$ python -q
>>> import numpy as np
>>> from numpy import linalg as LA
>>> np.set_printoptions(precision=3, suppress=True, linewidth=120)
>>> def rnd(a):
...     return np.round(a, 3) + 0
... 
>>> data = np.load("a.npy")
>>> print(data)
[[-2 -2 -3]
 [ 0  2  3]
 [-2 -3  2]
 [-2 -3  2]
 [ 2  1 -3]]
>>> B = np.c_[data[:, :1] @ np.array([[-1]]), np.array([1, 1, 2, 2, 2])]
>>> print(B)
[[ 2  1]
 [ 0  1]
 [ 2  2]
 [ 2  2]
 [-2  2]]
>>> print(rnd(LA.lstsq(data, B[:, 0])[0]))
[-1.  0.  0.]
>>> print(LA.matrix_rank(B))
2
>>> print(LA.matrix_rank(np.c_[data, B]))
4
>>> P = data @ LA.solve(data.T @ data, data.T)
>>> print(rnd(LA.eigvalsh(P)))
[0. 0. 1. 1. 1.]
>>> x = np.array([0, 3, -1])
>>> rhs = data @ x
>>> c, lr = np.zeros(3), 1 / LA.norm(data, 2) ** 2
>>> for i in range(3):
...     c -= lr * data.T @ (data @ c - rhs)
...     if i % 1 == 0: print(i, round(LA.norm(data @ c - rhs), 3))
... 
0 2.932
1 2.436
2 2.284
>>> print(rnd(c))
[ 1.301  2.07  -0.79 ]
>>> left, sig, Vt = LA.svd(data, full_matrices=False)
>>> print(rnd(np.cumsum(sig ** 2) / np.sum(sig ** 2)))
[0.583 0.974 1.   ]
>>> print(rnd(np.abs(Vt[0])))
[0.533 0.614 0.583]
>>> print(left.shape, sig.shape, Vt.shape)
(5, 3) (3,) (3, 3)
>>> print(rnd(sig))
[6.744 5.525 1.413]
>>> print(np.allclose(left * sig @ Vt, data))
True
>>> M = np.load("sample17.npy")
>>> print(M)
[[ -9   0   1]
 [-15  -9  -4]]
>>> B = M / LA.norm(M, axis=1, keepdims=True)
>>> cov = B @ B.T
>>> print(np.argwhere(np.triu(np.abs(cov) > 0.95, 1)))
[]
>>> print(rnd(cov))
[[1.    0.806]
 [0.806 1.   ]]
>>> print(rnd(LA.norm(B, axis=1)))
[1. 1.]
>>> print((cov - 2 * np.eye(2)).round(6).argmax(axis=1))
[1 0]
>>> print(rnd(np.degrees(np.arccos(np.clip(cov[1, 0], -1, 1)))))
36.275
>>> theta = np.radians(180)
>>> Rm = np.eye(3)
>>> Rm[1, 1] = Rm[0, 0] = np.cos(theta)
>>> Rm[1, 0], Rm[0, 1] = -np.sin(theta), np.sin(theta)
>>> print(rnd(Rm))
[[-1.  0.  0.]
 [ 0. -1.  0.]
 [ 0.  0.  1.]]
>>> B = M @ Rm.T
>>> print(rnd(LA.svd(M, compute_uv=False)), rnd(LA.svd(B, compute_uv=False)))
[19.485  4.934] [19.485  4.934]
>>> print(np.allclose(M @ M.T, B @ B.T))
True
>>> print(M.sum(axis=1))
[ -8 -28]
>>> print(np.count_nonzero(M))
5
>>> print(M.shape)
(2, 3)
>>> print(rnd(LA.svd(M, compute_uv=False)))
[19.485  4.934]
>>> print(np.unravel_index(np.abs(M).argmax(), M.shape))
(np.int64(1), np.int64(0))
>>> print(np.diff(M, axis=0))
[[-6 -9 -5]]
>>> x = np.array([3, -2, 2])
>>> h = np.maximum(M @ x, 0)
>>> print(np.tanh(M @ x))
[-1. -1.]
>>> print(h)
[0 0]
>>> print(np.flatnonzero(h > 1e-9))
[]
>>> print(M.T @ h)
[0 0 0]
>>> J = np.load("dump.npy")
>>> print(J)
[[ 0  1 -1  0 -1  2]
 [ 1  0  1 -1  0 -1]
 [-1  1  0  1 -1  0]
 [ 0 -1  1  0  1 -1]
 [-1  0 -1  1  0  1]
 [ 2 -1  0 -1  1  0]]
>>> try:
...     LA.cholesky(J)
... except LA.LinAlgError as e:
...     print("failed:", e)
... 
failed: Matrix is not positive definite
>>> print(np.all(LA.eigvalsh(J) > 0))
False
>>> print([round(float(LA.det(J[:i, :i])), 2) + 0 for i in range(1, 7)])
[0.0, -1.0, -2.0, 0.0, 0.0, 0.0]
>>> print(rnd(LA.eigvalsh(J).min()))
-4.388
>>> vals, V = LA.eigh(J)
>>> print((vals > 1e-8).sum(), (vals < -1e-8).sum())
3 2
>>> print(rnd(LA.eigvalsh(J @ J)))
[ 0.     0.146  0.237  3.512  6.854 19.251]
>>> print(rnd(V.T @ V))
[[1. 0. 0. 0. 0. 0.]
 [0. 1. 0. 0. 0. 0.]
 [0. 0. 1. 0. 0. 0.]
 [0. 0. 0. 1. 0. 0.]
 [0. 0. 0. 0. 1. 0.]
 [0. 0. 0. 0. 0. 1.]]
>>> print(rnd(V @ np.diag(vals) @ V.T))
[[ 0.  1. -1.  0. -1.  2.]
 [ 1.  0.  1. -1.  0. -1.]
 [-1.  1.  0.  1. -1.  0.]
 [ 0. -1.  1.  0.  1. -1.]
 [-1.  0. -1.  1.  0.  1.]
 [ 2. -1.  0. -1.  1.  0.]]
>>> mat = np.loadtxt("out6.csv", delimiter=",")
>>> print(mat)
[[ 0.  0.  0.  0.  0.]
 [ 0.  0. -1.  0.  0.]
 [ 0. -1.  0.  0.  0.]
 [ 0.  0.  0.  0. -1.]
 [ 0.  0.  0. -1.  0.]]
>>> left, sig, Vt = LA.svd(J)
>>> print(rnd(sig))
[4.388 2.618 1.874 0.486 0.382 0.   ]
>>> B = left[:, :5] @ np.diag(sig[:5]) @ Vt[:5]
>>> print(LA.matrix_rank(J, rtol=0.05))
5
>>> print(rnd(LA.norm(mat, axis=0)))
[0. 1. 1. 1. 1.]
>>> print(mat @ mat.T)
[[0. 0. 0. 0. 0.]
 [0. 1. 0. 0. 0.]
 [0. 0. 1. 0. 0.]
 [0. 0. 0. 1. 0.]
 [0. 0. 0. 0. 1.]]
>>> print(rnd(LA.svd(mat, compute_uv=False)))
[1. 1. 1. 1. 0.]
>>> print(rnd(LA.pinv(mat)))
[[ 0.  0.  0.  0.  0.]
 [ 0.  0. -1.  0.  0.]
 [ 0. -1.  0.  0.  0.]
 [ 0.  0.  0.  0. -1.]
 [ 0.  0.  0. -1.  0.]]
>>> left, sig, Vt = LA.svd(mat)
>>> V = Vt[:(sig > 1e-8).sum()]
>>> rng = np.random.default_rng(300)
>>> x = mat[2] + -1 * mat[1] + rng.integers(2) * np.eye(5)[0]
>>> print(x)
[ 0. -1.  1.  0.  0.]
>>> print(np.allclose(V.T @ V @ x, x))
True
>>> print(rnd(mat @ LA.pinv(mat) @ mat))
[[ 0.  0.  0.  0.  0.]
 [ 0.  0. -1.  0.  0.]
 [ 0. -1.  0.  0.  0.]
 [ 0.  0.  0.  0. -1.]
 [ 0.  0.  0. -1.  0.]]
>>> try:
...     LA.inv(mat)
... except LA.LinAlgError as e:
...     print(e)
... 
Singular matrix
>>> print(rnd(np.trace(LA.pinv(mat) @ mat)))
4.0
>>> m1 = np.load("data.npy")
>>> print(m1)
[[-2.  0. -3.  0.]
 [ 0. -2.  0. -3.]
 [-3.  0. -2.  0.]
 [ 0. -3.  0. -2.]]
>>> vals, V = LA.eigvalsh(m1)
Traceback (most recent call last):
  File "<python-input-85>", line 1, in <module>
    vals, V = LA.eigvalsh(m1)
    ^^^^^^^
ValueError: too many values to unpack (expected 2)
>>> vals, V = LA.eigh(m1)
>>> print(rnd(LA.eigvalsh(m1 @ m1)))
[ 1.  1. 25. 25.]
>>> print(rnd(V @ np.diag(vals) @ V.T))
[[-2.  0. -3.  0.]
 [ 0. -2.  0. -3.]
 [-3.  0. -2.  0.]
 [ 0. -3.  0. -2.]]
>>> print(rnd(LA.svd(m1, compute_uv=False)))
[5. 5. 1. 1.]
>>> print(rnd(vals))
[-5. -5.  1.  1.]
>>> print(rnd(V.T @ V))
[[1. 0. 0. 0.]
 [0. 1. 0. 0.]
 [0. 0. 1. 0.]
 [0. 0. 0. 1.]]
>>> print(np.unique(vals.round(6) + 0, return_counts=True)[1])
[2 2]
>>> print(rnd(LA.eigvalsh(m1 + -2 * np.eye(4))))
[-7. -7. -1. -1.]
>>> u = np.array([0, 2])
>>> print(np.cross(m1[3, :3], m1[1, :3]))
[0. 0. 0.]
>>> print(np.polyval(u, m1[3]))
[2. 2. 2. 2.]
>>> W0 = np.array([[1.0, 0.0, 0.0, 0.0, 0.0],
...     [0.2, 0.4, 0.2, 0.0, 0.2],
...     [0.25, 0.0, 0.25, 0.25, 0.25],
...     [0.0, 0.0, 0.0, 1.0, 0.0],
...     [0.0, 0.0, 0.0, 0.0, 1.0]])
>>> print(W0)
[[1.   0.   0.   0.   0.  ]
 [0.2  0.4  0.2  0.   0.2 ]
 [0.25 0.   0.25 0.25 0.25]
 [0.   0.   0.   1.   0.  ]
 [0.   0.   0.   0.   1.  ]]
>>> P = np.triu(np.array([[-1, -2, -2, 2], [1, -1, 0, 0], [0, -2, -1, 1], [-2, -2, 2, -1]]), 1) + np.eye(4)
>>> B = P @ m1 @ LA.inv(P)
>>> print(B)
[[  4.   6.   9. -15.]
 [  0.  -2.   0.  -3.]
 [ -3.  -9.  -8.  12.]
 [  0.  -3.   0.  -2.]]
>>> print(rnd(np.poly(B)))
[  1.   8.   6. -40.  25.]
>>> print(np.trace(B), np.trace(m1))
-8.0 -8.0
>>> print(P @ m1 - m1 @ P)
[[ 6. -6.  0.  9.]
 [ 0.  0.  0.  0.]
 [ 0. -9. -6.  6.]
 [ 0.  0.  0.  0.]]
